>>> import numpy as np
>>> from numpy import linalg as LA
>>> np.set_printoptions(precision=2, suppress=True, linewidth=200, sign=" ")
>>> m1 = np.load("test18.npy")
>>> print(m1)
[[-10.52 -11.41   0.35  -0.36  -5.93  -9.52   4.07   0.82   0.09]
 [-10.6   -9.78   2.06   1.04  -5.4  -10.9    5.99   1.27  -1.18]
 [ -9.89 -11.05   0.46  -0.13  -4.92  -8.57   5.47  -0.01  -1.46]
 [-10.23  -9.85  -1.78  -1.49  -4.55  -8.82   5.32   1.52   0.43]
 [-10.53  -8.2    0.38   1.26  -8.29 -10.5    5.24  -0.05  -1.71]
 [ -8.62 -11.67  -0.55  -0.91  -5.39  -9.06   5.12   0.22  -0.08]
 [-10.53  -8.38  -1.1   -1.72  -4.59  -9.85   5.2    0.92   0.64]
 [-10.19  -9.24  -0.45   0.63  -5.59  -9.75   4.94   1.13   2.57]
 [ -9.56 -11.73   0.22   1.02  -4.93  -8.56   5.44  -0.15   1.88]
 [-11.1   -9.51  -2.82   0.24  -4.92  -9.65   5.31  -0.17  -0.78]
 [-11.3   -9.49   0.6    0.32  -6.03 -11.32   6.94   0.72  -2.4 ]
 [-12.27 -11.43  -0.61   1.26  -4.43  -9.9    5.51  -0.55   0.6 ]
 [-10.24 -10.71   0.33  -1.94  -4.49  -8.44   4.25  -1.26   0.36]
 [-10.18 -11.16  -1.2    0.78  -5.31 -10.73   5.02  -1.81  -0.65]
 [-10.75  -8.76   0.03  -1.47  -6.42  -9.33   3.92   0.21   0.08]
 [ -8.9   -9.94   0.32  -1.33  -4.68  -9.8    6.32  -0.07  -0.87]
 [-10.54 -10.52  -0.2   -0.21  -4.25  -8.88   4.05  -1.07  -0.54]
 [ -9.29 -10.91  -0.34  -0.4   -6.27  -7.61   4.77  -0.63  -1.78]
 [-10.29 -10.33   1.81  -1.31  -5.6  -10.65   4.41  -0.31   0.44]
 [ -8.96  -8.28  -0.48  -0.31  -5.96 -11.33   5.56   0.92   0.83]
 [-11.55 -10.43   1.73  -0.1   -4.17  -9.19   6.24   0.45  -0.78]
 [ -9.53 -10.24   0.62   0.41  -4.89  -9.83   3.13   0.6    0.94]
 [ -9.6  -11.36   0.35   0.79  -5.01 -10.23   5.76   0.31   2.02]
 [ -9.41  -9.72   0.31   1.37  -6.52  -9.83   4.74  -2.21  -0.42]
 [ -9.71  -9.97  -0.68   1.45  -5.93  -9.66   7.21  -0.26   2.04]
 [-10.96 -10.92   0.53  -0.69  -4.47 -11.25   4.71   0.2    1.11]]
>>> Xs = (m1 - m1.mean(axis=0)) / m1.std(axis=0)
>>> print(Xs.std(axis=0))
[ 1.  1.  1.  1.  1.  1.  1.  1.  1.]
>>> coef = LA.lstsq(np.delete(Xs, 4, axis=1), Xs[:, 4])[0]
>>> print(coef)
[-0.31 -0.51 -0.1  -0.47  0.02  0.21  0.02  0.29]
>>> x0 = np.array([6, 6, 1, 7, 0, 7, 2, 6, 9])
>>> target = m1 @ x0
>>> print(np.round(LA.solve(m1.T @ m1, m1.T @ target), 2) + 0)
[ 6.  6.  1.  7.  0.  7.  2.  6.  9.]
>>> rng = np.random.default_rng(57)
>>> target = target + 0.3 * rng.normal(size=26)
>>> print(target)
[-186.42 -180.12 -187.87 -170.4  -181.84 -181.13 -174.23 -141.2  -153.3  -189.53 -204.78 -190.42 -193.7  -205.34 -183.14 -186.14 -192.97 -187.86 -194.44 -160.98 -187.24 -165.75 -160.33 -181.59
 -145.07 -193.52]
>>> coef, *_ = LA.lstsq(m1, target)
>>> print(coef.round())
[ 6.  6.  1.  7.  0.  7.  2.  6.  9.]
>>> print([round(float(LA.norm(LA.solve(m1.T @ m1 + lam * np.eye(9), m1.T @ target))), 2) for lam in (0, 1, 10, 100)])
[17.02, 16.58, 14.1, 10.03]
>>> print(coef)
[ 6.08  5.93  0.94  6.97  0.04  6.95  1.96  6.04  8.93]
>>> print(np.round(m1.T @ (target - m1 @ coef), 2) + 0)
[ 0.  0.  0.  0.  0.  0.  0.  0.  0.]
>>> D = LA.norm(m1[:, None] - m1[None], axis=-1)
>>> print(D.mean(axis=1).argmax())
4
>>> print(np.unravel_index(D.round(6).argmax(), D.shape))
(np.int64(4), np.int64(12))
>>> print(D[10].round(6).argsort(kind="stable")[:4])
[ 10   1   4  20]
>>> print(D.shape)
(26, 26)
>>> C = m1[[1, 18]].astype(float)
>>> for _ in range(5):
...     z = LA.norm(m1[:, None] - C, axis=-1).argmin(axis=1)
...     C = np.array([m1[z == j].mean(axis=0) for j in range(2)])
... 
>>> print(z)
[ 1  0  1  1  0  1  1  1  1  1  0  1  1  1  1  1  1  1  1  1  0  1  1  1  1  1]
>>> print(C)
[[-11.    -9.47   1.19   0.63  -5.97 -10.48   6.1    0.6   -1.52]
 [-10.06 -10.32  -0.22  -0.2   -5.23  -9.6    5.01  -0.08   0.34]]
>>> print(np.abs(C[1] - C[0]).argmax())
8
>>> print(C[1] - C[0])
[ 0.94 -0.85 -1.41 -0.83  0.74  0.88 -1.09 -0.67  1.86]
>>> A = np.load("m.npy")
>>> print(A)
[[ 1  0  3  2  0  3]
 [ 0  2  1  2  4  4]
 [ 0  0  1  5  2  4]
 [ 0  0  0  5  4  1]
 [ 0  0  0  0  4  5]
 [ 0  0  0  0  0  2]]
>>> # triangular, det is the product of the diagonal
>>> Uu, s, Vh = LA.svd(A)
>>> print(s)
[ 12.2    5.04   4.15   1.97   1.29   0.12]
>>> A2 = Uu[:, :5] @ np.diag(s[:5]) @ Vh[:5]
>>> print(LA.matrix_rank(A, rtol=0.05))
5
>>> print(round(float(LA.norm(A - A2, 2)), 2), np.round(s[5], 2))
0.12 0.12
>>> print(np.round(LA.norm(A - A2) / LA.norm(A), 2))
0.01
>>> print(round(LA.det(A), 2))
80.0
>>> print(A @ A)
[[  1   0   6  27  14  23]
 [  0   4   3  19  34  42]
 [  0   0   1  30  30  27]
 [  0   0   0  25  36  27]
 [  0   0   0   0  16  30]
 [  0   0   0   0   0   4]]
>>> print(np.trace(A))
15
>>> print(np.round(np.abs(LA.eigvals(A)).max(), 2))
5.0
